% ipython --no-banner

In [1]: import numpy as np

In [2]: import numpy.linalg as la

In [3]: np.set_printoptions(suppress=True, linewidth=160)

In [4]: rnd = lambda a: np.round(a, 3) + 0

In [5]: M = np.diag(np.array([-2, 1, 2, 1, 2, -2, 1, 1, 2, -2, 0, -1]))

In [6]: M
Out[6]: 
array([[-2,  0,  0,  0,  0,  0,  0,  0,  0,  0,  0,  0],
       [ 0,  1,  0,  0,  0,  0,  0,  0,  0,  0,  0,  0],
       [ 0,  0,  2,  0,  0,  0,  0,  0,  0,  0,  0,  0],
       [ 0,  0,  0,  1,  0,  0,  0,  0,  0,  0,  0,  0],
       [ 0,  0,  0,  0,  2,  0,  0,  0,  0,  0,  0,  0],
       [ 0,  0,  0,  0,  0, -2,  0,  0,  0,  0,  0,  0],
       [ 0,  0,  0,  0,  0,  0,  1,  0,  0,  0,  0,  0],
       [ 0,  0,  0,  0,  0,  0,  0,  1,  0,  0,  0,  0],
       [ 0,  0,  0,  0,  0,  0,  0,  0,  2,  0,  0,  0],
       [ 0,  0,  0,  0,  0,  0,  0,  0,  0, -2,  0,  0],
       [ 0,  0,  0,  0,  0,  0,  0,  0,  0,  0,  0,  0],
       [ 0,  0,  0,  0,  0,  0,  0,  0,  0,  0,  0, -1]])

In [7]: r0 = np.array([0, 3])

In [8]: np.array([np.convolve(row, r0, "same") for row in M])
Out[8]: 
array([[ 0, -6,  0,  0,  0,  0,  0,  0,  0,  0,  0,  0],
       [ 0,  0,  3,  0,  0,  0,  0,  0,  0,  0,  0,  0],
       [ 0,  0,  0,  6,  0,  0,  0,  0,  0,  0,  0,  0],
       [ 0,  0,  0,  0,  3,  0,  0,  0,  0,  0,  0,  0],
       [ 0,  0,  0,  0,  0,  6,  0,  0,  0,  0,  0,  0],
       [ 0,  0,  0,  0,  0,  0, -6,  0,  0,  0,  0,  0],
       [ 0,  0,  0,  0,  0,  0,  0,  3,  0,  0,  0,  0],
       [ 0,  0,  0,  0,  0,  0,  0,  0,  3,  0,  0,  0],
       [ 0,  0,  0,  0,  0,  0,  0,  0,  0,  6,  0,  0],
       [ 0,  0,  0,  0,  0,  0,  0,  0,  0,  0, -6,  0],
       [ 0,  0,  0,  0,  0,  0,  0,  0,  0,  0,  0,  0],
       [ 0,  0,  0,  0,  0,  0,  0,  0,  0,  0,  0,  0]])

In [9]: np.polyval(r0, M[2])
Out[9]: array([3, 3, 3, 3, 3, 3, 3, 3, 3, 3, 3, 3])

In [10]: ev, evecs = la.eigh(M)

In [11]: x0 = np.array([2, -1, 1, -1, -3, 0, 0, 2, -1, -1, 1, -2])

In [12]: evecs * np.abs(ev) @ evecs.T
Out[12]: 
array([[2., 0., 0., 0., 0., 0., 0., 0., 0., 0., 0., 0.],
       [0., 1., 0., 0., 0., 0., 0., 0., 0., 0., 0., 0.],
       [0., 0., 2., 0., 0., 0., 0., 0., 0., 0., 0., 0.],
       [0., 0., 0., 1., 0., 0., 0., 0., 0., 0., 0., 0.],
       [0., 0., 0., 0., 2., 0., 0., 0., 0., 0., 0., 0.],
       [0., 0., 0., 0., 0., 2., 0., 0., 0., 0., 0., 0.],
       [0., 0., 0., 0., 0., 0., 1., 0., 0., 0., 0., 0.],
       [0., 0., 0., 0., 0., 0., 0., 1., 0., 0., 0., 0.],
       [0., 0., 0., 0., 0., 0., 0., 0., 2., 0., 0., 0.],
       [0., 0., 0., 0., 0., 0., 0., 0., 0., 2., 0., 0.],
       [0., 0., 0., 0., 0., 0., 0., 0., 0., 0., 0., 0.],
       [0., 0., 0., 0., 0., 0., 0., 0., 0., 0., 0., 1.]])

In [13]: rnd(la.eigvalsh(M[1:, 1:]))
Out[13]: array([-2., -2., -1.,  0.,  1.,  1.,  1.,  1.,  2.,  2.,  2.])

In [14]: np.abs(M).sum(axis=1).max(), np.abs(ev).max()
Out[14]: (np.int64(2), np.float64(2.0))

In [15]: x0 @ M @ x0
Out[15]: np.int64(14)

In [16]: ev, evecs = la.eigh(M)

In [17]: np.unique(ev.round(6) + 0, return_counts=True)[1]
Out[17]: array([3, 1, 1, 4, 3])

In [18]: (ev > 1e-8).sum(), (ev < -1e-8).sum()
Out[18]: (np.int64(7), np.int64(4))

In [19]: ev
Out[19]: array([-2., -2., -2., -1.,  0.,  1.,  1.,  1.,  1.,  2.,  2.,  2.])

In [20]: rnd(la.eigvalsh(M @ M))
Out[20]: array([0., 1., 1., 1., 1., 1., 4., 4., 4., 4., 4., 4.])

In [21]: evecs.T @ M @ evecs
Out[21]: 
array([[-2.,  0.,  0.,  0.,  0.,  0.,  0.,  0.,  0.,  0.,  0.,  0.],
       [ 0., -2.,  0.,  0.,  0.,  0.,  0.,  0.,  0.,  0.,  0.,  0.],
       [ 0.,  0., -2.,  0.,  0.,  0.,  0.,  0.,  0.,  0.,  0.,  0.],
       [ 0.,  0.,  0., -1.,  0.,  0.,  0.,  0.,  0.,  0.,  0.,  0.],
       [ 0.,  0.,  0.,  0.,  0.,  0.,  0.,  0.,  0.,  0.,  0.,  0.],
       [ 0.,  0.,  0.,  0.,  0.,  1.,  0.,  0.,  0.,  0.,  0.,  0.],
       [ 0.,  0.,  0.,  0.,  0.,  0.,  1.,  0.,  0.,  0.,  0.,  0.],
       [ 0.,  0.,  0.,  0.,  0.,  0.,  0.,  1.,  0.,  0.,  0.,  0.],
       [ 0.,  0.,  0.,  0.,  0.,  0.,  0.,  0.,  1.,  0.,  0.,  0.],
       [ 0.,  0.,  0.,  0.,  0.,  0.,  0.,  0.,  0.,  2.,  0.,  0.],
       [ 0.,  0.,  0.,  0.,  0.,  0.,  0.,  0.,  0.,  0.,  2.,  0.],
       [ 0.,  0.,  0.,  0.,  0.,  0.,  0.,  0.,  0.,  0.,  0.,  2.]])

In [22]: rng = np.random.default_rng(5135)

In [23]: idx = rng.integers(0, 3, 4)

In [24]: m1 = np.array([[2, 6, 2, 3], [4, 4, 7, 2], [8, 2, 3, 4], [9, 3, 8, 8]]) * (idx[:, None] == idx)

In [25]: m1
Out[25]: 
array([[2, 0, 0, 0],
       [0, 4, 0, 2],
       [0, 0, 3, 0],
       [0, 3, 0, 8]])

In [26]: np.flatnonzero(la.matrix_power((m1 != 0) + (m1.T != 0) + np.eye(4), 4)[3])
Out[26]: array([1, 3])

In [27]: rnd(np.sort(la.eigvals(m1).real))
Out[27]: array([2.   , 2.838, 3.   , 9.162])

In [28]: m1 @ m1
Out[28]: 
array([[ 4,  0,  0,  0],
       [ 0, 22,  0, 24],
       [ 0,  0,  9,  0],
       [ 0, 36,  0, 70]])

In [29]: r0 = np.array([-2, -1, 0, -1])

In [30]: B = m1 + np.outer(r0, np.eye(4)[2])

In [31]: rnd(la.det(B) / la.det(m1)), rnd(1 + la.solve(m1, r0)[2])
Out[31]: (np.float64(1.0), np.float64(1.0))

In [32]: def softmax(z):
    ...:     e = np.exp(z - z.max(axis=-1, keepdims=True))
    ...:     return e / e.sum(axis=-1, keepdims=True)
    ...: 

In [33]: rnd(softmax(M[5] + 4))
Out[33]: array([0.09 , 0.09 , 0.09 , 0.09 , 0.09 , 0.012, 0.09 , 0.09 , 0.09 , 0.09 , 0.09 , 0.09 ])

In [34]: rnd(softmax(M[5]))
Out[34]: array([0.09 , 0.09 , 0.09 , 0.09 , 0.09 , 0.012, 0.09 , 0.09 , 0.09 , 0.09 , 0.09 , 0.09 ])

In [35]: rnd(softmax(10 * M[5]))
Out[35]: array([0.091, 0.091, 0.091, 0.091, 0.091, 0.   , 0.091, 0.091, 0.091, 0.091, 0.091, 0.091])

In [36]: S = M @ M.T / np.sqrt(12)

In [37]: softmax(S).round(6).argmax(axis=1)
Out[37]: array([ 0,  1,  2,  3,  4,  5,  6,  7,  8,  9,  0, 11])

In [38]: rnd(softmax(S))
Out[38]: 
array([[0.224, 0.071, 0.071, 0.071, 0.071, 0.071, 0.071, 0.071, 0.071, 0.071, 0.071, 0.071],
       [0.081, 0.108, 0.081, 0.081, 0.081, 0.081, 0.081, 0.081, 0.081, 0.081, 0.081, 0.081],
       [0.071, 0.071, 0.224, 0.071, 0.071, 0.071, 0.071, 0.071, 0.071, 0.071, 0.071, 0.071],
       [0.081, 0.081, 0.081, 0.108, 0.081, 0.081, 0.081, 0.081, 0.081, 0.081, 0.081, 0.081],
       [0.071, 0.071, 0.071, 0.071, 0.224, 0.071, 0.071, 0.071, 0.071, 0.071, 0.071, 0.071],
       [0.071, 0.071, 0.071, 0.071, 0.071, 0.224, 0.071, 0.071, 0.071, 0.071, 0.071, 0.071],
       [0.081, 0.081, 0.081, 0.081, 0.081, 0.081, 0.108, 0.081, 0.081, 0.081, 0.081, 0.081],
       [0.081, 0.081, 0.081, 0.081, 0.081, 0.081, 0.081, 0.108, 0.081, 0.081, 0.081, 0.081],
       [0.071, 0.071, 0.071, 0.071, 0.071, 0.071, 0.071, 0.071, 0.224, 0.071, 0.071, 0.071],
       [0.071, 0.071, 0.071, 0.071, 0.071, 0.071, 0.071, 0.071, 0.071, 0.224, 0.071, 0.071],
       [0.083, 0.083, 0.083, 0.083, 0.083, 0.083, 0.083, 0.083, 0.083, 0.083, 0.083, 0.083],
       [0.081, 0.081, 0.081, 0.081, 0.081, 0.081, 0.081, 0.081, 0.081, 0.081, 0.081, 0.108]])
